$ python -q
>>> import numpy as np
>>> np.set_printoptions(precision=2, suppress=True, linewidth=140, floatmode="fixed")
>>> E = np.load("m.npy")
>>> E
array([[ 0,  0,  0],
       [ 2,  0,  2],
       [ 4,  0,  4],
       [ 0,  0,  0],
       [ 0,  0,  0],
       [ 1,  0,  1],
       [ 9,  0,  9],
       [ 2,  0,  2],
       [ 0,  0,  0],
       [ 0,  0,  0],
       [ 5,  0,  5],
       [10,  0, 10],
       [ 0,  0,  0],
       [ 2,  0,  2],
       [11,  0, 11],
       [ 4,  0,  4],
       [ 4,  0,  4],
       [ 1,  0,  1],
       [ 0,  0,  0],
       [ 0,  0,  0],
       [ 0,  0,  0],
       [ 0,  0,  0],
       [ 8,  0,  8],
       [ 0,  0,  0],
       [10,  0, 10],
       [ 0,  0,  0],
       [ 8,  0,  8]])
>>> np.argsort(-np.linalg.norm(E, axis=0).round(6), kind="stable")[:3]
array([0, 2, 1])
>>> np.linalg.matrix_rank(E, rtol=0.1)
np.int64(1)
>>> [round(float(x), 2) for x in np.linalg.svd(E, compute_uv=False)[:3]]
[35.13, 0.0, 0.0]
>>> np.abs(np.diag(np.linalg.qr(E)[1])) > 1e-9
array([ True, False, False])
>>> E @ np.linalg.pinv(E) @ E
array([[ 0.00,  0.00,  0.00],
       [ 2.00,  0.00,  2.00],
       [ 4.00,  0.00,  4.00],
       [ 0.00,  0.00,  0.00],
       [ 0.00,  0.00,  0.00],
       [ 1.00,  0.00,  1.00],
       [ 9.00,  0.00,  9.00],
       [ 2.00,  0.00,  2.00],
       [ 0.00,  0.00,  0.00],
       [ 0.00,  0.00,  0.00],
       [ 5.00,  0.00,  5.00],
       [10.00,  0.00, 10.00],
       [ 0.00,  0.00,  0.00],
       [ 2.00,  0.00,  2.00],
       [11.00,  0.00, 11.00],
       [ 4.00,  0.00,  4.00],
       [ 4.00,  0.00,  4.00],
       [ 1.00,  0.00,  1.00],
       [ 0.00,  0.00,  0.00],
       [ 0.00,  0.00,  0.00],
       [ 0.00,  0.00,  0.00],
       [ 0.00,  0.00,  0.00],
       [ 8.00,  0.00,  8.00],
       [ 0.00,  0.00,  0.00],
       [10.00,  0.00, 10.00],
       [ 0.00,  0.00,  0.00],
       [ 8.00,  0.00,  8.00]])
>>> np.allclose(E[:-1].T @ np.linalg.lstsq(E[:-1].T, E[-1])[0], E[-1])
True
>>> m1 = np.load("data.npy")
>>> m1
array([[1, 1, 3, 2, 2],
       [2, 0, 2, 5, 5],
       [4, 5, 3, 0, 4],
       [5, 0, 4, 4, 1],
       [1, 2, 4, 5, 3]])
>>> vec = np.array([-6, 1, -1, 5, -2])
>>> y = m1 @ vec
>>> beta, lr = np.zeros(5), 1 / np.linalg.norm(m1, 2) ** 2
>>> for i in range(30):
...     beta -= lr * m1.T @ (m1 @ beta - y)
...     if i % 5 == 0: print(i, round(np.linalg.norm(m1 @ beta - y), 2))
... 
0 28.06
5 15.94
10 10.83
15 8.27
20 6.7
25 5.63
>>> beta
array([-5.42, -1.27, -0.03,  3.21, -0.38])
>>> M = np.load("block5.npy")
>>> M
array([[ 0.00,  0.30, -0.50,  0.90, -0.80],
       [ 0.70, -0.60,  1.00, -0.20,  0.00],
       [ 0.70,  0.20, -0.60,  1.20,  0.20],
       [ 0.70, -1.00, -0.80,  0.40, -1.20],
       [-1.80,  0.90, -0.80, -0.10, -0.80],
       [-0.90,  0.70,  0.70, -1.10,  0.30],
       [ 0.90, -1.80, -1.40, -0.10, -1.10],
       [-1.10, -2.10,  0.00,  1.00, -1.50],
       [ 0.20, -0.50, -0.90,  0.00,  1.20],
       [-0.10,  0.80, -0.10, -0.50,  0.30],
       [-0.40, -1.20, -0.30,  1.20, -0.30],
       [-0.60,  1.20,  0.00, -1.00,  0.20],
       [ 0.60, -1.90, -0.30,  0.20, -1.00],
       [-0.30, -0.10, -0.40,  0.10, -0.20],
       [-0.90, -0.70,  2.60,  1.30, -1.50],
       [ 0.40,  0.60, -0.50,  0.00,  0.90],
       [-1.00,  0.80,  1.40, -1.10,  2.40],
       [-1.10,  0.90,  1.10, -0.30,  0.10],
       [ 0.70,  0.60, -0.20,  0.80,  0.00],
       [ 0.10, -0.20,  1.10,  0.70, -0.30],
       [ 1.40, -1.40, -2.50,  0.70,  0.60],
       [-0.20, -1.20,  1.90, -1.30,  0.20],
       [ 0.30, -1.80, -0.60,  0.00,  0.90],
       [ 0.30, -0.90,  0.10, -0.20,  0.00],
       [ 0.60,  0.10,  1.40,  0.10, -0.20],
       [ 0.10,  0.90, -1.10, -0.10,  0.40],
       [ 0.50, -0.40,  0.50, -0.10,  1.30],
       [ 0.20, -2.00,  0.90,  0.20, -0.30],
       [-1.20, -1.00, -0.50,  0.80, -0.40],
       [ 2.40, -0.60, -6.30,  0.60,  6.00],
       [-0.80, -1.90,  1.30,  0.40, -0.10],
       [ 1.40, -1.10,  1.40,  0.90,  0.50]])
>>> B = np.c_[M[:, :1] @ np.array([[0]]), np.array([3, 3, -5, -3, 6, 3, 2, 2, 8, 4, -2, 2, 4, 4, 4, -2, -8, 7, 8, 0, 1, 8, -7, 6, -9, -5, 0, 8, -3, -6, -9, 4])]
>>> B
array([[ 0.00,  3.00],
       [ 0.00,  3.00],
       [ 0.00, -5.00],
       [ 0.00, -3.00],
       [ 0.00,  6.00],
       [ 0.00,  3.00],
       [ 0.00,  2.00],
       [ 0.00,  2.00],
       [ 0.00,  8.00],
       [ 0.00,  4.00],
       [ 0.00, -2.00],
       [ 0.00,  2.00],
       [ 0.00,  4.00],
       [ 0.00,  4.00],
       [ 0.00,  4.00],
       [ 0.00, -2.00],
       [ 0.00, -8.00],
       [ 0.00,  7.00],
       [ 0.00,  8.00],
       [ 0.00,  0.00],
       [ 0.00,  1.00],
       [ 0.00,  8.00],
       [ 0.00, -7.00],
       [ 0.00,  6.00],
       [ 0.00, -9.00],
       [ 0.00, -5.00],
       [ 0.00,  0.00],
       [ 0.00,  8.00],
       [ 0.00, -3.00],
       [ 0.00, -6.00],
       [ 0.00, -9.00],
       [ 0.00,  4.00]])
>>> np.linalg.lstsq(M, B[:, 0])[0]
array([0.00, 0.00, 0.00, 0.00, 0.00])
>>> np.linalg.matrix_rank(np.c_[M, B])
np.int64(6)
>>> np.linalg.norm(np.linalg.qr(M)[0].T @ B, axis=0) ** 2 / ((B ** 2).sum(axis=0) + 1e-12)
array([0.00, 0.11])
>>> np.linalg.norm(B - M @ np.linalg.lstsq(M, B)[0], axis=0)
array([ 0.00, 27.99])
>>> def softmax(z):
...     e = np.exp(z - z.max(axis=-1, keepdims=True))
...     return e / e.sum(axis=-1, keepdims=True)
... 
>>> np.round(softmax(10 * B[31]), 2) + 0
array([0.00, 1.00])
>>> softmax(B[31] + -1)
array([0.02, 0.98])
>>> att = B @ B.T / np.sqrt(2)
>>> softmax(att)[31] @ B
array([0.00, 7.98])
>>> Xc = M - M.mean(axis=0)
>>> left, s, VT = np.linalg.svd(Xc, full_matrices=False)
>>> np.abs(VT[0]).argmax()
np.int64(2)
>>> s
array([10.64,  6.69,  4.95,  3.61,  3.01])
>>> np.round((s ** 2).sum() ** 2 / (s ** 4).sum(), 2)
np.float64(2.67)
>>> VT[0] * np.sign(VT[0, np.abs(VT[0]).argmax()])
array([-0.30, -0.01,  0.76, -0.03, -0.58])
>>> np.searchsorted(np.cumsum(s ** 2) / (s ** 2).sum(), 0.9) + 1
np.int64(4)
>>> s ** 2 / (s ** 2).sum()
array([0.55, 0.22, 0.12, 0.06, 0.04])
>>> np.abs(VT[-1])
array([0.40, 0.03, 0.13, 0.84, 0.34])
>>> round(np.linalg.norm(M) ** 2 / np.linalg.norm(M, 2) ** 2, 2)
np.float64(1.87)
>>> M[23] @ M[25]
np.float64(-0.87)
>>> np.round(np.linalg.norm(M, 1), 2), round(float(np.linalg.norm(M, np.inf)), 2)
(np.float64(33.2), 15.9)
>>> np.linalg.norm(M, axis=1).argmax()
np.int64(29)
>>> K = np.loadtxt("out7.csv", delimiter=",")
>>> K
array([[ 0.00,  0.00,  0.00],
       [-2.00,  0.00,  0.00],
       [ 0.00,  0.00,  2.00]])
>>> theta = np.radians(120)
>>> r_ = np.eye(3)
>>> r_[0, 0] = r_[1, 1] = np.cos(theta)
>>> r_[0, 1], r_[1, 0] = -np.sin(theta), np.sin(theta)
>>> r_
array([[-0.50, -0.87,  0.00],
       [ 0.87, -0.50,  0.00],
       [ 0.00,  0.00,  1.00]])
>>> B = K @ r_.T
>>> np.allclose(K @ K.T, B @ B.T)
True
>>> J = np.load("x.npy")
>>> J
array([[-2,  1, -1, -1, -2],
       [ 0,  2,  0, -2, -1],
       [-2, -1,  2,  0,  0],
       [-1, -1,  1,  1,  2],
       [-2, -1,  2,  0,  0]])
>>> t3 = np.stack([J, -3 * J, J[::-1]])
>>> np.linalg.det(t3)
array([0.00, 0.00, 0.00])
>>> np.einsum("bij,cij->bc", t3, t3)
array([[  46, -138,   -1],
       [-138,  414,    3],
       [  -1,    3,   46]])
>>> np.linalg.matrix_rank(t3)
array([4, 4, 4])
>>> np.linalg.matrix_rank(t3.reshape(3, -1))
np.int64(2)
>>> np.linalg.cond(J) > 100
np.True_
>>> np.argsort(-np.linalg.norm(J, axis=0).round(6), kind="stable")[:3]
array([0, 2, 4])
>>> [round(float(x), 2) for x in np.linalg.svd(J, compute_uv=False)[:3]]
[4.98, 4.07, 1.81]
>>> np.linalg.matrix_rank(J, rtol=0.1)
np.int64(4)
>>> B = J / np.sqrt((J ** 2).mean(axis=1, keepdims=True))
>>> B[4]
array([-1.49, -0.75,  1.49,  0.00,  0.00])
>>> np.linalg.norm(B, axis=1)
array([2.24, 2.24, 2.24, 2.24, 2.24])
>>> np.linalg.matrix_rank(B) == np.linalg.matrix_rank(J)
np.True_
>>> r = np.linalg.matrix_rank(J)
>>> r
np.int64(4)
>>> null = np.linalg.svd(J)[2][r:].T
>>> [int(np.linalg.matrix_rank(np.delete(J, i, axis=0))) for i in range(5)]
[3, 3, 4, 3, 4]
>>> [int(np.linalg.matrix_rank(J[:, :j + 1])) for j in range(5)]
[1, 2, 3, 4, 4]
>>> arr = np.load("layer17.npy")
>>> arr
array([[1, 0, 0, 0, 0, 0],
       [3, 1, 0, 0, 0, 0],
       [0, 0, 1, 0, 0, 0],
       [1, 3, 2, 1, 0, 0],
       [2, 0, 1, 3, 1, 0],
       [0, 0, 3, 2, 0, 1]])
>>> t3 = np.stack([arr, -3 * arr, arr[::-1]])
>>> np.linalg.matrix_rank(t3)
array([6, 6, 6])
>>> np.linalg.norm(t3, axis=(1, 2))
array([ 7.48, 22.45,  7.48])
>>> np.linalg.det(t3)
array([  1.00, 729.00,  -1.00])
>>> arr @ arr
array([[ 1,  0,  0,  0,  0,  0],
       [ 6,  1,  0,  0,  0,  0],
       [ 0,  0,  1,  0,  0,  0],
       [11,  6,  4,  1,  0,  0],
       [ 7,  9,  8,  6,  1,  0],
       [ 2,  6, 10,  4,  0,  1]])
>>> np.prod(np.diag(arr)), round(np.linalg.det(arr), 2)
(np.int64(1), np.float64(1.0))
>>> [int(np.linalg.matrix_rank(np.linalg.matrix_power(arr, p))) for p in range(1, 7)]
[6, 6, 6, 6, 6, 6]
>>> round(float(np.linalg.norm(arr, 1)), 2), round(float(np.linalg.norm(arr, np.inf)), 2)
(7.0, 7.0)
>>> np.linalg.norm(arr, axis=1).argmax()
np.int64(3)
>>> arr[3] @ arr[1]
np.int64(6)
>>> np.linalg.norm(arr, axis=0)
array([3.87, 3.16, 3.87, 3.74, 1.00, 1.00])
>>> round(float(np.linalg.norm(arr, 2)), 2)
5.78
>>> round(np.linalg.norm(arr) ** 2 / np.linalg.norm(arr, 2) ** 2, 2)
np.float64(1.68)
>>> mat = np.load("test18.npy")
>>> mat
array([[ 2,  2,  0],
       [ 0,  1,  1],
       [ 0,  0, -1]])
>>> softmax(K[0] + -3)
array([0.33, 0.33, 0.33])
>>> softmax(K[0])
array([0.33, 0.33, 0.33])
>>> att = K @ K.T / np.sqrt(3)
>>> softmax(att).round(6).argmax(axis=1)
array([0, 1, 2])
>>> np.trace(m1)
np.int64(11)
>>> (m1 - m1.T) / 2
array([[ 0.00, -0.50, -0.50, -1.50,  0.50],
       [ 0.50,  0.00, -1.50,  2.50,  1.50],
       [ 0.50,  1.50,  0.00, -2.00,  0.00],
       [ 1.50, -2.50,  2.00,  0.00, -2.00],
       [-0.50, -1.50,  0.00,  2.00,  0.00]])
>>> assert m1 == m1.T
Traceback (most recent call last):
  File "<python-input-95>", line 1, in <module>
    assert m1 == m1.T
           ^^^^^^^^^^
ValueError: The truth value of an array with more than one element is ambiguous. Use a.any() or a.all()
>>> np.sort(np.abs(np.linalg.eigvals(m1)))
array([ 2.15,  2.15,  3.36,  3.36, 13.70])
>>> (m1 + m1.T) / 2
array([[1.00, 1.50, 3.50, 3.50, 1.50],
       [1.50, 0.00, 3.50, 2.50, 3.50],
       [3.50, 3.50, 3.00, 2.00, 4.00],
       [3.50, 2.50, 2.00, 4.00, 3.00],
       [1.50, 3.50, 4.00, 3.00, 3.00]])
>>> np.round(np.linalg.det(m1), 2)
np.float64(716.0)
>>> np.linalg.matrix_power(m1, 4)
array([[4802, 3194, 5812, 5289, 5038],
       [7146, 4875, 8723, 7857, 7709],
       [8319, 5433, 9911, 8886, 8496],
       [6543, 4431, 8013, 7376, 7086],
       [7965, 5354, 9622, 8682, 8409]])
>>> W0 = np.array([[1.3, -0.2, 0.9],
...     [-0.5, -1.2, 0.2],
...     [-0.6, 0.5, -0.7],
...     [0.0, -1.5, -1.2]])
>>> W0
array([[ 1.30, -0.20,  0.90],
       [-0.50, -1.20,  0.20],
       [-0.60,  0.50, -0.70],
       [ 0.00, -1.50, -1.20]])
>>> vec = np.array([-9, -7, 3])
>>> (W0 * vec).sum(axis=1)
array([-7.60, 13.50, -0.20,  6.90])
>>> W0 @ np.ones(3)
array([ 2.00, -1.50, -0.80, -2.70])
>>> (W0 @ vec).argmax()
np.int64(1)
>>> W0 @ vec
array([-7.60, 13.50, -0.20,  6.90])
>>> W0 * vec
array([[-11.70,   1.40,   2.70],
       [  4.50,   8.40,   0.60],
       [  5.40,  -3.50,  -2.10],
       [ -0.00,  10.50,  -3.60]])
